% ipython --no-banner

In [1]: import numpy as np

In [2]: np.set_printoptions(precision=4, suppress=True, linewidth=160)

In [3]: def tidy(a):
   ...:     return np.round(a, 4) + 0
   ...: 

In [4]: B = np.array([[4, 0, -4, -1, 4, 0, 3, -1, -3],
   ...:     [-1, 2, -5, -4, 5, 1, 1, -3, 4],
   ...:     [-1, -1, -3, -4, 1, 3, 3, 5, 1]])

In [5]: data = B.T @ B

In [6]: print(data)
[[ 18  -1  -8   4  10  -4   8  -6 -17]
 [ -1   5  -7  -4   9  -1  -1 -11   7]
 [ -8  -7  50  36 -44 -14 -26   4 -11]
 [  4  -4  36  33 -28 -16 -19  -7 -17]
 [ 10   9 -44 -28  42   8  20 -14   9]
 [ -4  -1 -14 -16   8  10  10  12   7]
 [  8  -1 -26 -19  20  10  19   9  -2]
 [ -6 -11   4  -7 -14  12   9  35  -4]
 [-17   7 -11 -17   9   7  -2  -4  26]]

In [7]: rk = np.linalg.matrix_rank(data)

In [8]: print(rk)
3

In [9]: null = np.linalg.svd(data)[2][rk:].T

In [10]: print([int(np.linalg.matrix_rank(data[:, :j + 1])) for j in range(9)])
[1, 2, 3, 3, 3, 3, 3, 3, 3]

In [11]: cov = data.T @ data

In [12]: print(cov)
[[  910    50  -822  -117   890   -94   569  -415  -665]
 [   50   344  -998  -667  1022   130   283  -609   499]
 [ -822  -998  6854  5093 -5986 -2018 -3497   471 -1819]
 [ -117  -667  5093  4156 -4243 -1821 -2637  -215 -1793]
 [  890  1022 -5986 -4243  5406  1526  2903  -977  1537]
 [  -94   130 -2018 -1821  1526   926  1181   581   743]
 [  569   283 -3497 -2637  2903  1181  2048   326   590]
 [ -415  -609   471  -215  -977   581   326  1884  -204]
 [ -665   499 -1819 -1793  1537   743   590  -204  1574]]

In [13]: print(tidy(np.linalg.svd(data, compute_uv=False) ** 2))
[19070.282   2969.4789  2062.2391     0.         0.         0.         0.         0.         0.    ]

In [14]: print(np.diag(cov))
[ 910  344 6854 4156 5406  926 2048 1884 1574]

In [15]: print(np.allclose(data[:-1].T @ np.linalg.lstsq(data[:-1].T, data[-1])[0], data[-1]))
True

In [16]: print(np.abs(np.diag(np.linalg.qr(data)[1])) > 1e-9)
[ True  True  True False False False False False False]

In [17]: print(np.unique(data.round(6), axis=0).shape)
(9, 9)

In [18]: vec = np.array([1, 3, 3, 3, 0, 0, 2, 2, 1])

In [19]: a = np.maximum(data @ vec, 0)

In [20]: print(a)
[  0   0 174 130   0   0   0  36   0]

In [21]: print(data.T @ a)
[ -1088  -2134  13524  10302 -11800  -4084  -6670   1046  -4268]

In [22]: M = np.load("sample15.npy")

In [23]: print(M)
[[ 1  1  3]
 [ 1  3  2]
 [ 6 -1  7]
 [ 0  0  0]
 [ 0  0  0]
 [ 5 -4  5]
 [ 0  0  0]
 [ 5 -4  5]
 [ 0  0  0]
 [ 5 -4  5]
 [ 0 -2  1]
 [ 0  0  0]
 [ 1  3  2]
 [ 5 -4  5]
 [ 0 -2  1]
 [ 5 -6  6]
 [ 1  3  2]
 [ 0  0  0]
 [ 0  0  0]
 [ 0  0  0]
 [ 0  0  0]
 [ 5 -6  6]
 [ 1  3  2]
 [ 0 -2  1]
 [ 0 -2  1]
 [ 0  0  0]
 [ 5 -4  5]
 [ 0  0  0]
 [ 0  0  0]
 [ 0 -2  1]
 [ 6 -1  7]
 [ 0  0  0]]

In [24]: # rows 3 and 4 are equal

In [25]: cen = M - M.mean(axis=0)

In [26]: Uu, sv, Vh = np.linalg.svd(cen, full_matrices=False)

In [27]: print(np.searchsorted(np.cumsum(sv ** 2) / (sv ** 2).sum(), 0.9) + 1)
2

In [28]: print((np.sign(Uu[:, 0]) == np.sign(Uu[0, 0])).astype(int))
[1 1 0 1 1 0 1 0 1 0 1 1 1 0 1 0 1 1 1 1 1 0 1 1 1 1 0 1 1 1 0 1]

In [29]: print(np.abs(Uu[:, 0]).argmax())
15

In [30]: hat = M @ np.linalg.solve(M.T @ M, M.T)

In [31]: print(tidy(np.linalg.eigvalsh(hat)))
[0. 0. 0. 0. 0. 0. 0. 0. 0. 0. 0. 0. 0. 0. 0. 0. 0. 0. 0. 0. 0. 0. 0. 0. 0. 0. 0. 0. 0. 1. 1. 1.]

In [32]: print(np.allclose(hat @ hat, hat))
True

In [33]: print(np.linalg.matrix_rank(np.eye(32) - hat))
29

In [34]: cov = np.cov(M, rowvar=False)

In [35]: print(tidy(np.corrcoef(M.T)))
[[ 1.     -0.6239  0.9729]
 [-0.6239  1.     -0.5693]
 [ 0.9729 -0.5693  1.    ]]

In [36]: print(tidy(M.std(axis=0)))
[2.2879 2.3781 2.4026]

In [37]: print(tidy(np.polyfit(M[:, 0], M[:, 1], 1)))
[-0.6485  0.0851]

In [38]: print(tidy(cov))
[[ 5.4032 -3.504   5.5202]
 [-3.504   5.8377 -3.3579]
 [ 5.5202 -3.3579  5.9587]]

In [39]: rng = np.random.default_rng(61)

In [40]: B = M + rng.integers(-2, 3, (32, 2)) @ rng.integers(-2, 3, (2, 3))

In [41]: print(B)
[[ 3  2  4]
 [-1  1  3]
 [ 4 -2  6]
 [-2 -2  1]
 [ 0  2 -4]
 [ 1 -8  7]
 [-4 -3  0]
 [ 1 -5  1]
 [ 4  0  6]
 [ 3 -3  0]
 [-2 -4  2]
 [-2 -1 -1]
 [ 1  2  4]
 [ 3 -3  0]
 [ 2 -3  6]
 [ 5 -7  8]
 [ 5  6  2]
 [-4  0 -6]
 [ 4  0  6]
 [ 4  1  4]
 [-4 -3  0]
 [ 1 -9  6]
 [-3  2 -2]
 [-2 -1 -4]
 [ 4 -1  5]
 [-4 -4  2]
 [ 5 -3  3]
 [-2  1 -5]
 [ 4  3  0]
 [ 4 -2  7]
 [ 4 -1  4]
 [-4 -2 -2]]

In [42]: print(B - M)
[[ 2  1  1]
 [-2 -2  1]
 [-2 -1 -1]
 [-2 -2  1]
 [ 0  2 -4]
 [-4 -4  2]
 [-4 -3  0]
 [-4 -1 -4]
 [ 4  0  6]
 [-2  1 -5]
 [-2 -2  1]
 [-2 -1 -1]
 [ 0 -1  2]
 [-2  1 -5]
 [ 2 -1  5]
 [ 0 -1  2]
 [ 4  3  0]
 [-4  0 -6]
 [ 4  0  6]
 [ 4  1  4]
 [-4 -3  0]
 [-4 -3  0]
 [-4 -1 -4]
 [-2  1 -5]
 [ 4  1  4]
 [-4 -4  2]
 [ 0  1 -2]
 [-2  1 -5]
 [ 4  3  0]
 [ 4  0  6]
 [-2  0 -3]
 [-4 -2 -2]]

In [43]: print(tidy(np.linalg.svd(B - M, compute_uv=False)))
[23.7479 15.4931  0.    ]

In [44]: print(np.abs(B - M).sum(axis=1))
[ 4  5  4  5  6 10  7  9 10  8  5  4  3  8  8  3  7 10 10  9  7  7  9  8  9 10  3  8  7 10  5  8]

In [45]: A = np.array([[-3, 2, -8, 2, 6, 0],
    ...:     [2, 7, -5, -5, -8, -1],
    ...:     [3, -5, 4, -9, 7, 8],
    ...:     [8, -2, 9, 9, -6, 0],
    ...:     [-9, 7, -4, 4, 0, 6]])

In [46]: A[-1] = A[0] + 4 * A[1]

In [47]: print(A)
[[ -3   2  -8   2   6   0]
 [  2   7  -5  -5  -8  -1]
 [  3  -5   4  -9   7   8]
 [  8  -2   9   9  -6   0]
 [  5  30 -28 -18 -26  -4]]

In [48]: Uu, sv = np.linalg.svd(A)
---------------------------------------------------------------------------
ValueError                                Traceback (most recent call last)
Cell In[48], line 1
----> 1 Uu, sv = np.linalg.svd(A)

ValueError: too many values to unpack (expected 2)

In [49]: Uu, sv, Vh = np.linalg.svd(A, full_matrices=False)

In [50]: print((sv > 1e-8).sum())
4

In [51]: print(tidy(np.abs(Vh[0])))
[0.0741 0.5753 0.5459 0.3371 0.4934 0.0912]

In [52]: print(tidy(sv / sv[0]))
[1.     0.3391 0.2594 0.1016 0.    ]

In [53]: print(Uu.shape, sv.shape, Vh.shape)
(5, 5) (5,) (5, 6)

In [54]: print(tidy(np.cumsum(sv ** 2) / np.sum(sv ** 2)))
[0.8385 0.9349 0.9913 1.     1.    ]

In [55]: print(np.allclose(Uu * sv @ Vh, A))
True

In [56]: print(tidy(np.sqrt((sv ** 2).sum())), tidy(np.linalg.norm(A)))
59.3296 59.3296

In [57]: print(tidy(Uu.T @ Uu))
[[1. 0. 0. 0. 0.]
 [0. 1. 0. 0. 0.]
 [0. 0. 1. 0. 0.]
 [0. 0. 0. 1. 0.]
 [0. 0. 0. 0. 1.]]

In [58]: B = np.array([[0, 3, 0, 3],
    ...:     [1, 2, 3, 1],
    ...:     [1, 2, 2, 0],
    ...:     [1, 1, 1, 0],
    ...:     [0, 0, 0, 2],
    ...:     [3, 3, 3, 2],
    ...:     [2, 0, 2, 1],
    ...:     [3, 0, 2, 0]])

In [59]: C = np.array([[0, 2, 0, 1, 2, -2, -2, 1],
    ...:     [1, 2, 2, 0, -2, 1, 1, -2],
    ...:     [1, -2, 2, -1, 1, 1, -2, -1],
    ...:     [1, -2, 0, 0, 2, -1, 1, -2]])

In [60]: arr = B @ C + 0.05 * rng.normal(size=(8, 8))

In [61]: print(tidy(arr))
[[  5.9645   0.0129   6.053    0.0107  -0.0011   0.0082   5.9948 -11.9973]
 [  5.9631  -2.0067  10.0736  -1.9441   2.9148   1.9894  -4.9897  -8.0261]
 [  3.9674   1.998    8.0508  -0.9458   0.0031   2.0429  -4.0039  -4.9793]
 [  1.9905   1.9244   3.9669   0.02     1.0596   0.0178  -2.8948  -1.9524]
 [  2.0039  -4.0209   0.1152  -0.0098   3.945   -1.9788   1.9732  -3.9686]
 [  7.9234   2.0466  12.0506  -0.0171   6.9521  -1.9924  -6.9406 -10.0291]
 [  2.9914  -1.9406   4.031   -0.0055   8.018   -2.9902  -7.0202  -2.0067]
 [  1.8668   2.0065   4.0447   1.0342   7.9787  -3.9157  -9.9309   0.9589]]

In [62]: cen = (M - M.mean(axis=0)) / M.std(axis=0)

In [63]: print(tidy(cen.std(axis=0)))
[1. 1. 1.]

In [64]: beta = np.linalg.lstsq(np.delete(cen, 0, axis=1), cen[:, 0])[0]

In [65]: print(tidy(beta))
[-0.1036  0.9139]

In [66]: C = 3 * np.array([[1.2, 2.2, 1.1, -1.3, -0.3, -0.1],
    ...:     [1.6, 0.2, -0.9, -0.4, -2.6, 1.0],
    ...:     [0.2, -0.6, -1.2, -0.1, 0.1, -1.5]])

In [67]: lab = rng.integers(0, 3, 14)

In [68]: X = C[lab] + rng.normal(size=(14, 6))

In [69]: print(tidy(X))
[[ 5.2214  0.3005 -1.7152 -0.8466 -7.4366  1.4864]
 [ 1.8181 -4.0637 -3.6688  0.8087  0.4009 -5.2876]
 [ 0.1556 -3.0622 -2.3586  0.1187 -0.6245 -2.699 ]
 [ 4.2568  0.9885 -4.5447 -1.267  -7.1617  3.1113]
 [ 2.7931  7.6514  2.2184 -2.5366 -1.0788 -0.374 ]
 [ 3.9691  7.0189  5.3004 -3.7115 -2.4597  0.0568]
 [-0.3714 -2.2661 -4.0538 -0.2029  1.5228 -4.42  ]
 [ 4.3572 -0.2519 -3.5099 -1.6776 -7.5987  3.0979]
 [ 1.3758 -3.9593 -2.8628  0.3577 -2.0419 -3.3786]
 [ 0.5912 -3.2415 -3.2985 -1.53    0.0819 -3.9456]
 [ 5.9002  1.605  -2.9061 -3.4084 -8.506   3.2664]
 [ 1.3529 -1.681  -4.6898 -0.7057 -0.8231 -4.5714]
 [-1.2421 -1.9116 -2.8344 -1.4334  1.4244 -7.0128]
 [ 1.2184 -3.0488 -3.9544 -0.0225  0.9223 -6.3207]]

In [70]: cen = X - X.mean(axis=1)
---------------------------------------------------------------------------
ValueError                                Traceback (most recent call last)
Cell In[70], line 1
----> 1 cen = X - X.mean(axis=1)

ValueError: operands could not be broadcast together with shapes (14,6) (14,) 

In [71]: cen = X - X.mean(axis=0)

In [72]: Uu, sv, Vh = np.linalg.svd(cen, full_matrices=False)

In [73]: print(tidy(cen.mean(axis=0)))
[0. 0. 0. 0. 0. 0.]

In [74]: print(np.searchsorted(np.cumsum(sv ** 2) / (sv ** 2).sum(), 0.9) + 1)
2
